$ ipython --no-banner

In [1]: import numpy as np

In [2]: np.set_printoptions(suppress=True, linewidth=120)

In [3]: rng = np.random.default_rng(69849)

In [4]: idx = rng.integers(0, 2, 12)

In [5]: data = np.array([[3, 5, 0, 1, 1, 1, 5, 0, 5, 3, 0, 0],
   ...:     [2, 5, 1, 3, 3, 0, 0, 2, 5, 3, 2, 3],
   ...:     [1, 0, 3, 2, 1, 0, 3, 0, 0, 3, 5, 3],
   ...:     [2, 1, 5, 5, 4, 0, 5, 3, 5, 2, 5, 5],
   ...:     [1, 4, 2, 3, 2, 5, 2, 3, 0, 4, 3, 3],
   ...:     [0, 0, 3, 4, 4, 0, 1, 3, 2, 1, 1, 1],
   ...:     [1, 1, 2, 1, 2, 5, 4, 3, 0, 0, 4, 0],
   ...:     [1, 1, 1, 1, 4, 4, 3, 1, 1, 2, 1, 5],
   ...:     [5, 2, 3, 5, 1, 5, 4, 2, 3, 1, 2, 2],
   ...:     [4, 5, 0, 5, 2, 4, 1, 1, 0, 3, 5, 3],
   ...:     [4, 3, 0, 0, 0, 2, 4, 5, 2, 3, 3, 5],
   ...:     [0, 1, 4, 5, 0, 2, 2, 4, 4, 1, 4, 5]]) * (idx[:, None] == idx)

In [6]: print(data)
[[3 0 0 1 0 1 0 0 5 0 0 0]
 [0 5 0 0 3 0 0 2 0 3 2 3]
 [1 0 3 2 0 0 0 0 0 0 0 0]
 [2 0 5 5 0 0 0 0 5 0 0 0]
 [0 4 0 0 2 0 2 3 0 4 3 3]
 [0 0 3 4 0 0 0 0 2 0 0 0]
 [0 1 0 0 2 0 4 3 0 0 4 0]
 [0 1 0 0 4 0 3 1 0 2 1 5]
 [5 0 3 5 0 5 0 0 3 0 0 0]
 [0 5 0 0 2 0 1 1 0 3 5 3]
 [0 3 0 0 0 0 4 5 0 3 3 5]
 [0 1 0 0 0 0 2 4 0 1 4 5]]

In [7]: # splits into 2 blocks

In [8]: print(np.round(np.sort(np.abs(np.linalg.eigvals(data))), 1))
[ 0.4  1.5  1.5  2.5  2.5  3.   3.   3.2  4.8  4.8 13.4 18.5]

In [9]: print(np.trace(data))
37

In [10]: print(np.round(np.linalg.det(data), 1))
899100.0

In [11]: print(np.linalg.matrix_power(data, 3))
[[ 390    0  449  564    0  221    0    0  532    0    0    0]
 [   0 1005    0    0  599    0  725  955    0  798 1072 1281]
 [ 158    0  190  212    0   85    0    0  182    0    0    0]
 [ 567    0  706  824    0  296    0    0  744    0    0    0]
 [   0 1105    0    0  677    0  878 1113    0  886 1224 1440]
 [ 300    0  393  441    0  151    0    0  383    0    0    0]
 [   0  662    0    0  470    0  636  723    0  538  806  894]
 [   0  816    0    0  531    0  746  888    0  672  947 1144]
 [ 674    0  796  939    0  388    0    0  817    0    0    0]
 [   0 1088    0    0  690    0  856 1076    0  868 1198 1443]
 [   0 1060    0    0  685    0  985 1193    0  875 1275 1489]
 [   0  744    0    0  517    0  774  905    0  622  974 1142]]

In [12]: print((data - data.T) / 2)
[[ 0.   0.  -0.5 -0.5  0.   0.5  0.   0.   0.   0.   0.   0. ]
 [ 0.   0.   0.   0.  -0.5  0.  -0.5  0.5  0.  -1.  -0.5  1. ]
 [ 0.5  0.   0.  -1.5  0.  -1.5  0.   0.  -1.5  0.   0.   0. ]
 [ 0.5  0.   1.5  0.   0.  -2.   0.   0.   0.   0.   0.   0. ]
 [ 0.   0.5  0.   0.   0.   0.   0.  -0.5  0.   1.   1.5  1.5]
 [-0.5  0.   1.5  2.   0.   0.   0.   0.  -1.5  0.   0.   0. ]
 [ 0.   0.5  0.   0.   0.   0.   0.   0.   0.  -0.5  0.  -1. ]
 [ 0.  -0.5  0.   0.   0.5  0.   0.   0.   0.   0.5 -2.   0.5]
 [ 0.   0.   1.5  0.   0.   1.5  0.   0.   0.   0.   0.   0. ]
 [ 0.   1.   0.   0.  -1.   0.   0.5 -0.5  0.   0.   1.   1. ]
 [ 0.   0.5  0.   0.  -1.5  0.   0.   2.   0.  -1.   0.   0.5]
 [ 0.  -1.   0.   0.  -1.5  0.   1.  -0.5  0.  -1.  -0.5  0. ]]

In [13]: mat = np.load("m.npy")

In [14]: print(mat)
[[ 1 -2 -3 -3  3  3  0 -2  0 -2  3 -1]
 [-1  1 -2 -3 -3  3  3  0 -2  0 -2  3]
 [ 3 -1  1 -2 -3 -3  3  3  0 -2  0 -2]
 [-2  3 -1  1 -2 -3 -3  3  3  0 -2  0]
 [ 0 -2  3 -1  1 -2 -3 -3  3  3  0 -2]
 [-2  0 -2  3 -1  1 -2 -3 -3  3  3  0]
 [ 0 -2  0 -2  3 -1  1 -2 -3 -3  3  3]
 [ 3  0 -2  0 -2  3 -1  1 -2 -3 -3  3]
 [ 3  3  0 -2  0 -2  3 -1  1 -2 -3 -3]
 [-3  3  3  0 -2  0 -2  3 -1  1 -2 -3]
 [-3 -3  3  3  0 -2  0 -2  3 -1  1 -2]
 [-2 -3 -3  3  3  0 -2  0 -2  3 -1  1]]

In [15]: print(mat @ (-1.0) ** np.arange(12))
[ 11. -11.  11. -11.  11. -11.  11. -11.  11. -11.  11. -11.]

In [16]: print((mat @ mat)[0])
[-13 -28  14  18  29   0 -13 -52  12  20  36 -14]

In [17]: print(np.round(np.sort(np.abs(np.fft.fft(mat[0]))), 1), np.round(np.sort(np.linalg.svd(mat, compute_uv=False)), 1))
[ 3.   4.3  4.3  4.7  4.7  5.2  5.2  6.4  6.4 11.  13.5 13.5] [ 3.   4.3  4.3  4.7  4.7  5.2  5.2  6.4  6.4 11.  13.5 13.5]
